In [1]: import numpy as np

In [2]: np.set_printoptions(precision=3, suppress=True, linewidth=100)

In [3]: tidy = lambda a: np.round(a, 3) + 0

In [4]: feats = np.load("test1.npy")

In [5]: feats
Out[5]: 
array([[ 45,  15, -18,  -6,  27],
       [ 15,  11,  -2, -10,  11],
       [-18,  -2,  18,  -3, -15],
       [ -6, -10,  -3,  18,  -6],
       [ 27,  11, -15,  -6,  21]])

In [6]: hat = np.triu(np.array([[2, 0, 1, 0, 1],
   ...:     [0, 1, 2, 2, 0],
   ...:     [0, 0, 0, 2, 2],
   ...:     [0, 0, 1, 2, 0],
   ...:     [1, 0, 0, 1, 2]]), 1) + np.eye(5)

In [7]: Y = hat @ feats @ np.linalg.inv(hat)

In [8]: np.trace(Y), np.trace(feats)
Out[8]: (np.float64(113.0), np.int64(113))

In [9]: Y
Out[9]: 
array([[  54.,   24., -117.,  171.,  213.],
       [ -33.,  -13.,   87., -128., -172.],
       [  24.,    0.,  -42.,  105.,   75.],
       [  -6.,  -10.,   23.,   -8.,  -46.],
       [  27.,   11.,  -64.,  100.,  122.]])

In [10]: tidy(np.linalg.det(Y))
Out[10]: np.float64(5184.0)

In [11]: A = np.load("block0.npy")

In [12]: A
Out[12]: 
array([[2, 1, 3, 2, 0],
       [0, 2, 0, 1, 3],
       [0, 1, 2, 2, 1],
       [0, 2, 0, 1, 0],
       [2, 1, 2, 0, 1]])

In [13]: Y = A / np.linalg.norm(A, axis=1, keepdims=True)

In [14]: gram = Y @ Y.T

In [15]: np.argwhere(np.triu(np.abs(gram) > 0.95, 1))
Out[15]: array([], shape=(0, 2), dtype=int64)

In [16]: tidy(gram[2])
Out[16]: array([0.82 , 0.592, 1.   , 0.566, 0.6  ])

In [17]: print(tidy(np.degrees(np.arccos(np.clip(gram[2, 3], -1, 1)))))
55.55

In [18]: data = np.loadtxt("m.csv", delimiter=",")

In [19]: tidy(data)
Out[19]: 
array([[ 0.848,  0.352,  0.07 ],
       [ 0.352,  0.185, -0.162],
       [ 0.07 , -0.162,  0.968]])

In [20]: np.allclose(data @ data.T, data.T @ data)
Out[20]: True

In [21]: np.allclose(data, data.T)
Out[21]: True

In [22]: assert data == data.T
---------------------------------------------------------------------------
ValueError                                Traceback (most recent call last)
Cell In[22], line 1
----> 1 assert data == data.T

ValueError: The truth value of an array with more than one element is ambiguous. Use a.any() or a.all()

In [23]: tidy(np.trace(data))
Out[23]: np.float64(2.0)

In [24]: tidy((data + data.T) / 2)
Out[24]: 
array([[ 0.848,  0.352,  0.07 ],
       [ 0.352,  0.185, -0.162],
       [ 0.07 , -0.162,  0.968]])

In [25]: tidy(np.sort(np.abs(np.linalg.eigvals(data))))
Out[25]: array([0., 1., 1.])

In [26]: left, sig, vt = np.linalg.svd(data)

In [27]: V = vt[:(sig > 1e-8).sum()]

In [28]: rng = np.random.default_rng(77)

In [29]: x = data[1] + -2 * data[2] + rng.integers(2) * np.eye(3)[0]

In [30]: print(tidy(x))
[ 0.212  0.509 -2.098]

In [31]: print(tidy(V.T @ V))
[[ 0.848  0.352  0.07 ]
 [ 0.352  0.185 -0.162]
 [ 0.07  -0.162  0.968]]

In [32]: tidy(np.linalg.norm(x - V.T @ V @ x))
Out[32]: np.float64(0.0)

In [33]: np.allclose(V.T @ V @ x, x)
Out[33]: True

In [34]: np.abs(np.diag(np.linalg.qr(data)[1])) > 1e-9
Out[34]: array([ True,  True, False])

In [35]: np.unique(data.round(6), axis=0).shape
Out[35]: (3, 3)

In [36]: tidy(data @ np.linalg.pinv(data) @ data)
Out[36]: 
array([[ 0.848,  0.352,  0.07 ],
       [ 0.352,  0.185, -0.162],
       [ 0.07 , -0.162,  0.968]])

In [37]: E, _ = np.linalg.qr(np.array([[-0.1, -0.4], [1.3, 0.1]]))

In [38]: print(tidy(E))
[[-0.077  0.997]
 [ 0.997  0.077]]

In [39]: print(tidy(np.linalg.eigvalsh(E).min()))
-1.0

In [40]: F = np.load("data.npy")

In [41]: print(F)
[[ 4  2 -2  0  6]
 [ 2  1 -1  0  3]
 [-2 -1  1  0 -3]
 [ 0  0  0  0  0]
 [ 6  3 -3  0  9]]

In [42]: F - F[0]
Out[42]: 
array([[ 0,  0,  0,  0,  0],
       [-2, -1,  1,  0, -3],
       [-6, -3,  3,  0, -9],
       [-4, -2,  2,  0, -6],
       [ 2,  1, -1,  0,  3]])

In [43]: print(np.linalg.matrix_rank(F))
1

In [44]: print(np.diff(F, axis=0))
[[-2 -1  1  0 -3]
 [-4 -2  2  0 -6]
 [ 2  1 -1  0  3]
 [ 6  3 -3  0  9]]

In [45]: F.mean(axis=0)
Out[45]: array([ 2.,  1., -1.,  0.,  3.])

In [46]: tidy(np.linalg.norm(F))
Out[46]: np.float64(15.0)

In [47]: F.sum(axis=1)
Out[47]: array([10,  5, -5,  0, 15])

In [48]: np.argsort(-np.linalg.norm(F, axis=0).round(6), kind="stable")[:3]
Out[48]: array([4, 0, 1])

In [49]: tidy(np.linalg.norm(F, 2) / np.linalg.norm(F))
Out[49]: np.float64(1.0)

In [50]: [round(float(x), 3) for x in np.linalg.svd(F, compute_uv=False)[:3]]
Out[50]: [15.0, 0.0, 0.0]

In [51]: np.linalg.matrix_rank(F, rtol=0.1)
Out[51]: np.int64(1)

In [52]: M = np.load("a.npy")

In [53]: M
Out[53]: 
array([[ -3,  -6],
       [  9,   0],
       [-12,  -6]])

In [54]: Q, V = np.linalg.qr(M[:, :1])[0], np.linalg.qr(M[:, 1:])[0]

In [55]: sig = np.linalg.svd(Q.T @ V, compute_uv=False)

In [56]: tidy(sig)
Out[56]: array([0.693])

In [57]: tidy(np.linalg.norm(Q @ Q.T - V @ V.T, 2))
Out[57]: np.float64(0.721)

In [58]: Y = np.c_[M[:, :1] @ np.array([[0]]), np.array([0, 1, 0])]

In [59]: Y
Out[59]: 
array([[0, 0],
       [0, 1],
       [0, 0]])

In [60]: print(np.linalg.matrix_rank(Y))
1

In [61]: K = np.load("sample2.npy")

In [62]: K
Out[62]: 
array([[ 3,  3,  3,  3],
       [ 3,  6,  6,  6],
       [ 3,  6,  9,  9],
       [ 3,  6,  9, 12]])

In [63]: # equal to its transpose

In [64]: rank = np.linalg.matrix_rank(data)

In [65]: rank
Out[65]: np.int64(2)

In [66]: null = np.linalg.svd(data)[2][rank:].T

In [67]: null.shape
Out[67]: (3, 1)

In [68]: [int(np.linalg.matrix_rank(data[:i])) for i in range(1, len(data) + 1)]
Out[68]: [1, 2, 2]

In [69]: ev, V = np.linalg.eig(K)

In [70]: tidy(np.sort(np.linalg.eigvals(K @ K)))
Out[70]: array([  0.721,   1.633,   9.   , 618.645])

In [71]: tidy(np.prod(ev))
Out[71]: np.float64(81.0)

In [72]: tidy(np.sort(np.linalg.eigvals(K.T)))
Out[72]: array([ 0.849,  1.278,  3.   , 24.873])

In [73]: tidy(ev)
Out[73]: array([24.873,  3.   ,  1.278,  0.849])

In [74]: x = np.array([3, -2, -1, -1])

In [75]: rhs = K @ x

In [76]: print(rhs)
[ -3 -15 -21 -24]

In [77]: tidy(np.linalg.solve(K, K[:, 3]))
Out[77]: array([0., 0., 0., 1.])

In [78]: tidy(np.linalg.solve(K, rhs))
Out[78]: array([ 3., -2., -1., -1.])

In [79]: tidy(np.linalg.solve(K, rhs + K[:, 2]))
Out[79]: array([ 3., -2.,  0., -1.])

In [80]: Y = K / np.linalg.norm(K, axis=1, keepdims=True)

In [81]: gram = Y @ Y.T

In [82]: tidy(np.linalg.norm(Y, axis=1))
Out[82]: array([1., 1., 1., 1.])

In [83]: tidy(gram)
Out[83]: 
array([[1.   , 0.971, 0.938, 0.913],
       [0.971, 1.   , 0.983, 0.962],
       [0.938, 0.983, 1.   , 0.99 ],
       [0.913, 0.962, 0.99 , 1.   ]])

In [84]: tidy(gram[0])
Out[84]: array([1.   , 0.971, 0.938, 0.913])

In [85]: print(tidy(np.degrees(np.arccos(np.clip(gram[0, 3], -1, 1)))))
24.095

In [86]: (gram - 2 * np.eye(4)).round(6).argmax(axis=1)
Out[86]: array([1, 2, 3, 2])

In [87]: (np.abs(gram) > 0.9).astype(int)
Out[87]: 
array([[1, 1, 1, 1],
       [1, 1, 1, 1],
       [1, 1, 1, 1],
       [1, 1, 1, 1]])

In [88]: np.argwhere(np.triu(np.abs(gram) > 0.95, 1))
Out[88]: 
array([[0, 1],
       [1, 2],
       [1, 3],
       [2, 3]])

In [89]: W0 = np.load("case7.npy")

In [90]: W0
Out[90]: 
array([[7, 0, 0, 3],
       [0, 4, 9, 0],
       [0, 9, 4, 0],
       [9, 0, 0, 5]])

In [91]: x = np.array([7, 7, 1, 5])

In [92]: rhs = W0 @ x

In [93]: rhs
Out[93]: array([64, 37, 67, 88])

In [94]: print(tidy(np.linalg.solve(W0, -1 * rhs)))
[-7. -7. -1. -5.]

In [95]: print(tidy(np.linalg.solve(W0, rhs)))
[7. 7. 1. 5.]

In [96]: print(tidy(np.linalg.solve(W0, W0[:, 3])))
[0. 0. 0. 1.]

In [97]: tidy(np.linalg.solve(W0.T, W0[1]))
Out[97]: array([0., 1., 0., 0.])

In [98]: z = rng.permutation(4)

In [99]: z
Out[99]: array([3, 1, 0, 2])

In [100]: Y = W0[z][:, z]

In [101]: np.trace(Y)
Out[101]: np.int64(20)

In [102]: Q, V = np.linalg.qr(W0[:, :1])[0], np.linalg.qr(W0[:, 1:])[0]

In [103]: sig = np.linalg.svd(Q.T @ V, compute_uv=False)

In [104]: tidy(sig)
Out[104]: array([0.993])

In [105]: tidy(np.linalg.norm(Q @ Q.T - V @ V.T, 2))
Out[105]: np.float64(1.0)

In [106]: print((sig > 0.9).sum())
1

In [107]: tidy(np.degrees(np.arccos(sig.clip(0, 1))))
Out[107]: array([6.911])

In [108]: Y = np.linalg.inv(W0)

In [109]: (np.abs(Y) > 1e-9).astype(int)
Out[109]: 
array([[1, 0, 0, 1],
       [0, 1, 1, 0],
       [0, 1, 1, 0],
       [1, 0, 0, 1]])

In [110]: tidy(np.linalg.det(W0) * np.linalg.det(Y))
Out[110]: np.float64(1.0)

In [111]: print(tidy(np.linalg.slogdet(W0)[0]))
-1.0

In [112]: print(tidy(np.linalg.det(W0) * Y))
[[-325.    0.    0.  195.]
 [   0.   32.  -72.    0.]
 [   0.  -72.   32.    0.]
 [ 585.    0.    0. -455.]]

In [113]: tidy(np.linalg.det(W0))
Out[113]: np.float64(-520.0)

In [114]: (W0 != 0).astype(int)
Out[114]: 
array([[1, 0, 0, 1],
       [0, 1, 1, 0],
       [0, 1, 1, 0],
       [1, 0, 0, 1]])

In [115]: print(tidy(np.sort(np.linalg.eigvals(W0).real)))
[-5.     0.708 11.292 13.   ]
